>>> import numpy as np
>>> from numpy import linalg as LA
>>> np.set_printoptions(precision=1, suppress=True, linewidth=160)
>>> A = np.load("mat.npy")
>>> print(A)
[[ 0  8  0  0]
 [ 0  0  0  3]
 [ 8  0  0  0]
 [ 0  0 -9  0]]
>>> print(A @ A.T)
[[64  0  0  0]
 [ 0  9  0  0]
 [ 0  0 64  0]
 [ 0  0  0 81]]
>>> print(A[:, 1] @ A[:, 0])
0
>>> r0 = np.array([6, 1, 5, 6])
>>> B = A + np.outer(r0, np.eye(4)[3])
>>> print(np.round(LA.det(B) / LA.det(A), 1), round(1 + LA.solve(A, r0)[3], 1))
1.3 1.3
>>> print(B)
[[ 0.  8.  0.  6.]
 [ 0.  0.  0.  4.]
 [ 8.  0.  0.  5.]
 [ 0.  0. -9.  6.]]
>>> print(A.reshape(2, -1))
[[ 0  8  0  0  0  0  0  3]
 [ 8  0  0  0  0  0 -9  0]]
>>> T = A.reshape(4, 2, -1)
>>> print(np.einsum("ihd,jhd->hij", T, T).shape)
(2, 4, 4)
>>> print(np.einsum("ihd,ihd->ih", T, T))
[[64  0]
 [ 0  9]
 [64  0]
 [ 0 81]]
>>> print(T.sum(axis=1))
[[ 0  8]
 [ 0  3]
 [ 8  0]
 [-9  0]]
>>> print(T.shape)
(4, 2, 2)
>>> vec = np.array([5, 8, 8, 0])
>>> h = np.maximum(A @ vec, 0)
>>> print(A.T @ h)
[320 512   0   0]
>>> print(LA.norm(A, axis=1))
[8. 3. 8. 9.]
>>> print(round(LA.norm(A) ** 2 / LA.norm(A, 2) ** 2, 1))
2.7
>>> print(LA.norm(A, axis=0))
[8. 8. 9. 3.]
>>> print(np.round(LA.norm(A[0] - A[3]), 1))
12.0
>>> print(A[0] @ A[3])
0
>>> print(round(float(LA.norm(A, "nuc")), 1))
28.0
>>> print(np.round(LA.norm(A, 2), 1))
9.0
>>> m1 = np.tril(np.array([[-1, 0, -3, 3], [-3, 1, 3, -1], [-1, -1, 2, -1], [3, 2, 3, 1]]), -1) + np.eye(4, dtype=int)
>>> print(m1)
[[ 1  0  0  0]
 [-3  1  0  0]
 [-1 -1  1  0]
 [ 3  2  3  1]]
>>> left, s, vt = LA.svd(m1)
>>> print(s.round(1) + 0)
[5.2 2.7 1.6 0. ]
>>> print(np.argmax(s[:-1] / (s[1:] + 1e-6)) + 1)
3
>>> B = left[:, :3] @ np.diag(s[:3]) @ vt[:3]
>>> print(B.round(1) + 0)
[[ 1.  0.  0.  0.]
 [-3.  1.  0.  0.]
 [-1. -1.  1.  0.]
 [ 3.  2.  3.  1.]]
>>> print(round(float(np.abs(m1 - B).max()), 1))
0.0
>>> proj = np.triu(np.array([[0, 0, 2, 2], [1, 3, 3, -3], [1, -2, 2, -2], [2, -1, -3, 0]]), 1) + np.eye(4)
>>> B = proj @ m1 @ LA.inv(proj)
>>> print(LA.matrix_rank(B))
4
>>> print(np.poly(B))
[ 1. -4.  6. -4.  1.]
>>> B = LA.inv(m1)
>>> print(np.round(m1 @ B, 1) + 0)
[[1. 0. 0. 0.]
 [0. 1. 0. 0.]
 [0. 0. 1. 0.]
 [0. 0. 0. 1.]]
>>> print(B.round(1) + 0)
[[  1.   0.   0.   0.]
 [  3.   1.   0.   0.]
 [  4.   1.   1.   0.]
 [-21.  -5.  -3.   1.]]
>>> print(np.allclose(B, m1.T))
False
>>> print(np.round(LA.cond(m1), 1))
116.7
>>> vec = np.array([5, 5, 3, 4])
>>> y = m1 @ vec
>>> print(y)
[  5 -10  -7  38]
>>> print(LA.solve(m1, y + m1[:, 1]))
[5. 6. 3. 4.]
>>> print(LA.solve(m1, y))
[5. 5. 3. 4.]
>>> B = np.array([[-2, 5], [0, 4], [2, -4], [0, -2]])
>>> print(np.einsum("ik,kj->ij", A, B))
[[  0  32]
 [  0  -6]
 [-16  40]
 [-18  36]]
>>> print(np.einsum("ij->j", A))
[ 8  8 -9  3]
>>> print(np.vstack([A, B.T]).shape)
(6, 4)
>>> mat = np.array([[0.7, 2.3, 0.7],
...     [0.5, 2.7, 1.5],
...     [1.4, 6.0, 1.9],
...     [-0.5, -2.7, -0.9],
...     [0.2, 2.1, 1.1],
...     [1.1, 1.8, 0.4],
...     [-0.8, -3.0, -1.1],
...     [3.7, 12.6, 4.4],
...     [0.4, 0.2, 0.1],
...     [-3.9, -14.3, -5.2],
...     [2.9, 11.3, 4.4],
...     [-1.0, -3.1, -1.0],
...     [-1.0, -4.0, -1.5],
...     [-2.7, -11.3, -4.4],
...     [0.3, 1.9, 0.5],
...     [0.6, 3.7, 1.7],
...     [3.9, 16.4, 5.8],
...     [-2.2, -9.8, -2.6],
...     [-0.3, -0.7, -0.3]])
>>> basis = mat[[10, 3]].astype(float)
>>> for _ in range(5):
...     lab = LA.norm(mat[:, None] - basis, axis=-1).argmin(axis=1)
...     basis = np.array([mat[lab == j].mean(axis=0) for j in range(2)])
... 
>>> print(lab)
[1 1 0 1 1 1 1 0 1 1 0 1 1 1 1 1 0 1 1]
>>> print(np.bincount(lab))
[ 4 15]
>>> W0 = np.load("a.npy")
>>> print(W0)
[[ 1 -1  1]
 [ 1  0  0]
 [ 1  1  1]
 [ 1  2  4]]
>>> proj = W0 @ LA.solve(W0.T @ W0, W0.T)
>>> print(np.round((np.eye(4) - proj) @ W0, 1) + 0)
[[0. 0. 0.]
 [0. 0. 0.]
 [0. 0. 0.]
 [0. 0. 0.]]
>>> print(np.diag(proj))
[0.9 0.6 0.6 1. ]
>>> print(np.trace(proj))
3.0
>>> def softmax(z):
...     e = np.exp(z - z.max(axis=-1, keepdims=True))
...     return e / e.sum(axis=-1, keepdims=True)
... 
>>> print(softmax(10 * W0[2]))
[0.3 0.3 0.3]
>>> print(softmax(W0).sum(axis=1))
[1. 1. 1. 1.]
>>> scores = W0 @ W0.T / np.sqrt(3)
>>> print(softmax(scores).round(6).argmax(axis=1))
[0 0 3 3]
>>> print(np.round(softmax(scores + np.triu(np.full(scores.shape, -np.inf), 1)), 1) + 0)
[[1.  0.  0.  0. ]
 [0.5 0.5 0.  0. ]
 [0.2 0.2 0.6 0. ]
 [0.  0.  0.  1. ]]
>>> B = np.array([[3, 2], [1, -2], [-3, 2]])
>>> print(np.einsum("ij,ij->i", W0, W0))
[ 3  1  3 21]
>>> print(np.vstack([W0, B.T]).shape)
(6, 3)
>>> vec = np.array([0, -4, 2])
>>> y = W0 @ vec
>>> print(y)
[ 6  0 -2  0]
>>> print(LA.solve(W0.T @ W0, W0.T @ y))
[ 0. -4.  2.]
>>> print(np.round(LA.lstsq(W0, y)[0], 1) + 0)
[ 0. -4.  2.]
>>> rng = np.random.default_rng(2254)
>>> y = y + 0.1 * rng.normal(size=4)
>>> print(y)
[ 6.   0.1 -2.   0.1]
>>> beta, *_ = LA.lstsq(W0, y)
>>> print(np.round(W0.T @ (y - W0 @ beta), 1) + 0)
[0. 0. 0.]
>>> print([round(float(LA.norm(LA.solve(W0.T @ W0 + lam * np.eye(3), W0.T @ y))), 2) for lam in (0, 1, 10, 100)])
[4.45, 2.88, 0.77, 0.1]
>>> B = np.array([[-2, -2, -1, -1], [-2, 1, -1, -2], [-2, -1, -1, -2], [-2, -1, 0, -1]])
>>> X = np.triu(B, 1)
>>> print(X)
[[ 0 -2 -1 -1]
 [ 0  0 -1 -2]
 [ 0  0  0 -2]
 [ 0  0  0  0]]
>>> ang = np.radians(72)
>>> R = np.eye(4)
>>> R[1, 1] = R[2, 2] = np.cos(ang)
>>> R[1, 2], R[2, 1] = -np.sin(ang), np.sin(ang)
>>> print(R)
[[ 1.   0.   0.   0. ]
 [ 0.   0.3 -1.   0. ]
 [ 0.   1.   0.3  0. ]
 [ 0.   0.   0.   1. ]]
>>> B = X @ R.T
>>> print(LA.svd(X, compute_uv=False), LA.svd(B, compute_uv=False))
[3.3 1.9 0.6 0. ] [3.3 1.9 0.6 0. ]
>>> print(np.allclose(X @ X.T, B @ B.T))
True
>>> print(R - R[0])
[[ 0.   0.   0.   0. ]
 [-1.   0.3 -1.   0. ]
 [-1.   1.   0.3  0. ]
 [-1.   0.   0.   1. ]]
>>> print(np.abs(R).max())
1.0
>>> print(R.sum(axis=0))
[ 1.   1.3 -0.6  1. ]
>>> print(R.sum(axis=1))
[ 1.  -0.6  1.3  1. ]
>>> print(R.mean(axis=0))
[ 0.2  0.3 -0.2  0.2]
>>> print(LA.svd(R, compute_uv=False))
[1. 1. 1. 1.]
>>> K = np.array([[3, 2, 0, 2], [-2, 0, 1, 0], [-7, 2, 5, 2]])
>>> vec = np.array([1, 0, 1, 1])
>>> print(A * vec)
[[ 0  0  0  0]
 [ 0  0  0  3]
 [ 8  0  0  0]
 [ 0  0 -9  0]]
>>> print(A @ np.ones(4))
[ 8.  3.  8. -9.]
>>> print(np.sign((A @ vec).round(6)))
[ 0  1  1 -1]
>>> print((A * vec).sum(axis=1))
[ 0  3  8 -9]
>>> print(A @ (2 * vec))
[  0   6  16 -18]
>>> print(A @ np.eye(4)[0])
[0. 0. 8. 0.]
>>> print(LA.lstsq(K[:-1].T, K[-1])[2])
2
>>> print(np.allclose(K[:-1].T @ LA.lstsq(K[:-1].T, K[-1])[0], K[-1]))
True
>>> print(np.round(np.trace(LA.pinv(K) @ K), 1))
2.0
>>> print(np.abs(np.diag(LA.qr(K)[1])) > 1e-9)
[ True  True False]
>>> B = K + rng.integers(-2, 3, (3, 2)) @ rng.integers(-2, 3, (2, 4))
>>> print(B)
[[  4   3   2   4]
 [  0  -6  -7  -8]
 [-11   6   9   6]]
>>> print(LA.matrix_rank(B - K, tol=1e-8))
2
>>> print(np.round(LA.svd(B - K, compute_uv=False), 1) + 0)
[15.2  3.2  0. ]
>>> print(B - K)
[[ 1  1  2  2]
 [ 2 -6 -8 -8]
 [-4  4  4  4]]
